$ ipython --no-banner

In [1]: import numpy as np

In [2]: np.set_printoptions(precision=4, suppress=True, linewidth=160)

In [3]: data = np.load("dump.npy")

In [4]: data
Out[4]: 
array([[  5,   1,   4,  -3],
       [  2,   2,   9,  -5],
       [ -3,   0,   6,  -6],
       [ -1,   5,  11,  -8],
       [ -4,   3,  13, -10],
       [ -9,   4,  11,  -8],
       [-13,  -1,   6,  -6],
       [-15,   0,   8,  -7],
       [-16,  -3,   7, -10],
       [-19,  -3,   3, -11],
       [-22,  -7,   3, -10],
       [-27,  -4,   2, -11],
       [-32,  -3,  -3, -14],
       [-35,  -7,  -4, -15],
       [-31,  -6,  -9, -10],
       [-36,  -9,  -4,  -5],
       [-31,  -4,  -4,  -9],
       [-34,   1,  -9,  -7],
       [-32,  -4, -11,  -3],
       [-29,  -6, -13,  -2],
       [-28,  -6,  -8,   1]])

In [5]: proj = data @ np.linalg.solve(data.T @ data, data.T)

In [6]: np.allclose(proj @ proj, proj)
Out[6]: True

In [7]: np.round(proj @ data[:, 1], 4) + 0
Out[7]: array([ 1.,  2.,  0.,  5.,  3.,  4., -1.,  0., -3., -3., -7., -4., -3., -7., -6., -9., -4.,  1., -4., -6., -6.])

In [8]: Ac = data - data.mean(axis=0)

In [9]: V = np.linalg.svd(Ac)[2][:2]

In [10]: M2 = Ac - Ac @ V.T @ V

In [11]: round(np.linalg.norm(M2) / np.linalg.norm(Ac), 4)
Out[11]: np.float64(0.1986)

In [12]: np.linalg.norm(M2, axis=1).round(6).argmax()
Out[12]: np.int64(17)

In [13]: np.diag(V.T @ V)
Out[13]: array([0.8534, 0.0426, 0.6262, 0.4778])

In [14]: D = np.linalg.norm(data[:, None] - data[None], axis=-1)

In [15]: np.flatnonzero(D[6] < D.mean() / 2)
Out[15]: array([5, 6, 7, 8, 9])

In [16]: np.unravel_index(D.round(6).argmax(), D.shape)
Out[16]: (np.int64(0), np.int64(13))

In [17]: D[:5, :5]
Out[17]: 
array([[ 0.    ,  6.245 ,  8.8318, 11.225 , 14.6629],
       [ 6.245 ,  0.    ,  6.245 ,  5.5678,  8.8318],
       [ 8.8318,  6.245 ,  0.    ,  7.6158,  8.6603],
       [11.225 ,  5.5678,  7.6158,  0.    ,  4.5826],
       [14.6629,  8.8318,  8.6603,  4.5826,  0.    ]])

In [18]: cent = np.array([[2, 2, 2], [0, 1, 1], [0, 2, 2]])

In [19]: mat = np.repeat(cent, 25 // 3, axis=0)

In [20]: rng = np.random.default_rng(312601)

In [21]: mat = mat + 0.02 * rng.normal(size=mat.shape)

In [22]: mat
Out[22]: 
array([[ 1.9974,  2.0261,  1.9851],
       [ 2.0136,  1.9914,  2.0395],
       [ 2.0015,  1.9998,  2.023 ],
       [ 1.9585,  1.969 ,  2.0019],
       [ 2.0007,  2.0058,  2.0192],
       [ 1.9717,  2.0025,  2.0173],
       [ 1.9605,  2.0089,  2.0214],
       [ 1.9968,  1.9849,  2.0077],
       [-0.002 ,  0.9986,  0.956 ],
       [-0.0038,  1.0283,  1.0059],
       [ 0.0269,  1.0085,  1.0124],
       [-0.0007,  0.9738,  0.954 ],
       [ 0.0051,  0.9816,  1.0079],
       [ 0.0021,  1.0059,  0.9968],
       [-0.0218,  1.0131,  1.0211],
       [-0.0064,  0.9916,  1.0082],
       [ 0.0218,  1.9939,  1.9946],
       [-0.0198,  1.984 ,  2.0049],
       [-0.0326,  1.9707,  2.007 ],
       [ 0.0058,  2.0022,  1.9785],
       [-0.0075,  1.9809,  1.9934],
       [-0.0103,  2.0177,  2.0172],
       [-0.0157,  1.9802,  1.9874],
       [ 0.0233,  1.9605,  1.9658]])

In [23]: M2 = data[0, 0] * data[1:] - np.outer(data[1:, 0], data[0])

In [24]: M2
Out[24]: 
array([[   0,    8,   37,  -19],
       [   0,    3,   42,  -39],
       [   0,   26,   59,  -43],
       [   0,   19,   81,  -62],
       [   0,   29,   91,  -67],
       [   0,    8,   82,  -69],
       [   0,   15,  100,  -80],
       [   0,    1,   99,  -98],
       [   0,    4,   91, -112],
       [   0,  -13,  103, -116],
       [   0,    7,  118, -136],
       [   0,   17,  113, -166],
       [   0,    0,  120, -180],
       [   0,    1,   79, -143],
       [   0,   -9,  124, -133],
       [   0,   11,  104, -138],
       [   0,   39,   91, -137],
       [   0,   12,   73, -111],
       [   0,   -1,   51,  -97],
       [   0,   -2,   72,  -79]])

In [25]: np.flatnonzero(~M2.round(6).any(axis=1))
Out[25]: array([], dtype=int64)

In [26]: Ac = mat - mat.mean(axis=0)

In [27]: U, sigma, vt = np.linalg.svd(Ac, full_matrices=False)

In [28]: np.abs(U[:, 0]).argmax()
Out[28]: np.int64(1)

In [29]: np.linalg.matrix_rank(Ac)
Out[29]: np.int64(3)

In [30]: np.abs(vt[0]).argmax()
Out[30]: np.int64(0)

In [31]: round((sigma ** 2).sum() ** 2 / (sigma ** 4).sum(), 4)
Out[31]: np.float64(1.4929)

In [32]: vt[0] * np.sign(vt[0, np.abs(vt[0]).argmax()])
Out[32]: array([0.8839, 0.3269, 0.3346])

In [33]: np.round(Ac.mean(axis=0), 4) + 0
Out[33]: array([0., 0., 0.])

In [34]: np.abs(vt[-1])
Out[34]: array([0.0028, 0.7116, 0.7026])

In [35]: np.linalg.svd(mat, compute_uv=False)
Out[35]: array([12.6313,  3.9711,  0.074 ])

In [36]: np.unravel_index(np.abs(mat).argmax(), mat.shape)
Out[36]: (np.int64(1), np.int64(2))

In [37]: np.count_nonzero(mat)
Out[37]: np.int64(72)

In [38]: mat.mean(axis=0)
Out[38]: array([0.661 , 1.6616, 1.6678])

In [39]: Ac = (mat - mat.mean(axis=0)) / mat.std(axis=0)

In [40]: np.argwhere(np.abs(Ac) > 2)
Out[40]: array([], shape=(0, 2), dtype=int64)

In [41]: c = np.linalg.lstsq(np.delete(Ac, 1, axis=1), Ac[:, 1])[0]

In [42]: np.abs(c).argmax()
Out[42]: np.int64(1)

In [43]: round(float(1 - np.var(Ac[:, 1] - np.delete(Ac, 1, axis=1) @ c)), 4)
Out[43]: 0.998

In [44]: t = np.radians(90)

In [45]: R = np.eye(3)

In [46]: R[1, 1] = R[0, 0] = np.cos(t)

In [47]: R[1, 0], R[0, 1] = -np.sin(t), np.sin(t)

In [48]: R.round(4) + 0
Out[48]: 
array([[ 0.,  1.,  0.],
       [-1.,  0.,  0.],
       [ 0.,  0.,  1.]])

In [49]: M2 = mat @ R.T

In [50]: M2
Out[50]: 
array([[ 2.0261, -1.9974,  1.9851],
       [ 1.9914, -2.0136,  2.0395],
       [ 1.9998, -2.0015,  2.023 ],
       [ 1.969 , -1.9585,  2.0019],
       [ 2.0058, -2.0007,  2.0192],
       [ 2.0025, -1.9717,  2.0173],
       [ 2.0089, -1.9605,  2.0214],
       [ 1.9849, -1.9968,  2.0077],
       [ 0.9986,  0.002 ,  0.956 ],
       [ 1.0283,  0.0038,  1.0059],
       [ 1.0085, -0.0269,  1.0124],
       [ 0.9738,  0.0007,  0.954 ],
       [ 0.9816, -0.0051,  1.0079],
       [ 1.0059, -0.0021,  0.9968],
       [ 1.0131,  0.0218,  1.0211],
       [ 0.9916,  0.0064,  1.0082],
       [ 1.9939, -0.0218,  1.9946],
       [ 1.984 ,  0.0198,  2.0049],
       [ 1.9707,  0.0326,  2.007 ],
       [ 2.0022, -0.0058,  1.9785],
       [ 1.9809,  0.0075,  1.9934],
       [ 2.0177,  0.0103,  2.0172],
       [ 1.9802,  0.0157,  1.9874],
       [ 1.9605, -0.0233,  1.9658]])

In [51]: np.linalg.svd(mat, compute_uv=False), np.linalg.svd(M2, compute_uv=False)
Out[51]: (array([12.6313,  3.9711,  0.074 ]), array([12.6313,  3.9711,  0.074 ]))

In [52]: np.abs(M2 - mat).max(axis=0)
Out[52]: array([2.028 , 4.0235, 0.    ])

In [53]: np.allclose(mat @ mat.T, M2 @ M2.T)
Out[53]: True

In [54]: np.round(np.linalg.det(R), 4), round(np.trace(R), 4)
Out[54]: (np.float64(1.0), np.float64(1.0))
